$ ipython --no-banner

In [1]: import numpy as np

In [2]: np.set_printoptions(precision=3, suppress=True, linewidth=100)

In [3]: feats = np.loadtxt("dump.csv", delimiter=",")

In [4]: feats
Out[4]: 
array([[0., 4., 4., 3., 3., 0., 1., 3.],
       [0., 0., 5., 4., 5., 4., 1., 0.],
       [0., 0., 0., 3., 5., 5., 5., 0.],
       [0., 0., 0., 0., 5., 1., 0., 1.],
       [0., 0., 0., 0., 0., 3., 5., 3.],
       [0., 0., 0., 0., 0., 0., 3., 3.],
       [0., 0., 0., 0., 0., 0., 0., 3.],
       [0., 0., 0., 0., 0., 0., 0., 0.]])

In [5]: r = np.linalg.matrix_rank(feats)

In [6]: r
Out[6]: np.int64(7)

In [7]: null = np.linalg.svd(feats)[2][r:].T

In [8]: null.shape
Out[8]: (8, 1)

In [9]: np.linalg.matrix_rank(feats.T @ feats), np.linalg.matrix_rank(feats @ feats.T)
Out[9]: (np.int64(7), np.int64(7))

In [10]: null @ null.T
Out[10]: 
array([[1., 0., 0., 0., 0., 0., 0., 0.],
       [0., 0., 0., 0., 0., 0., 0., 0.],
       [0., 0., 0., 0., 0., 0., 0., 0.],
       [0., 0., 0., 0., 0., 0., 0., 0.],
       [0., 0., 0., 0., 0., 0., 0., 0.],
       [0., 0., 0., 0., 0., 0., 0., 0.],
       [0., 0., 0., 0., 0., 0., 0., 0.],
       [0., 0., 0., 0., 0., 0., 0., 0.]])

In [11]: [int(np.linalg.matrix_rank(np.delete(feats, i, axis=0))) for i in range(8)]
Out[11]: [6, 6, 6, 6, 6, 6, 6, 7]

In [12]: [int(np.linalg.matrix_rank(feats[:, :j + 1])) for j in range(8)]
Out[12]: [0, 1, 2, 3, 4, 5, 6, 7]

In [13]: np.count_nonzero(feats)
Out[13]: np.int64(24)

In [14]: round(float(np.linalg.norm(feats)), 3)
Out[14]: 18.0

In [15]: feats[:, 8]
---------------------------------------------------------------------------
IndexError                                Traceback (most recent call last)
Cell In[15], line 1
----> 1 feats[:, 8]

IndexError: index 8 is out of bounds for axis 1 with size 8

In [16]: np.unravel_index(np.abs(feats).argmax(), feats.shape)
Out[16]: (np.int64(1), np.int64(2))

In [17]: feats.sum(axis=0)
Out[17]: array([ 0.,  4.,  9., 10., 18., 13., 15., 13.])

In [18]: feats.mean(axis=0)
Out[18]: array([0.   , 0.5  , 1.125, 1.25 , 2.25 , 1.625, 1.875, 1.625])

In [19]: feats.sum(axis=1)
Out[19]: array([18., 19., 18.,  7., 11.,  6.,  3.,  0.])
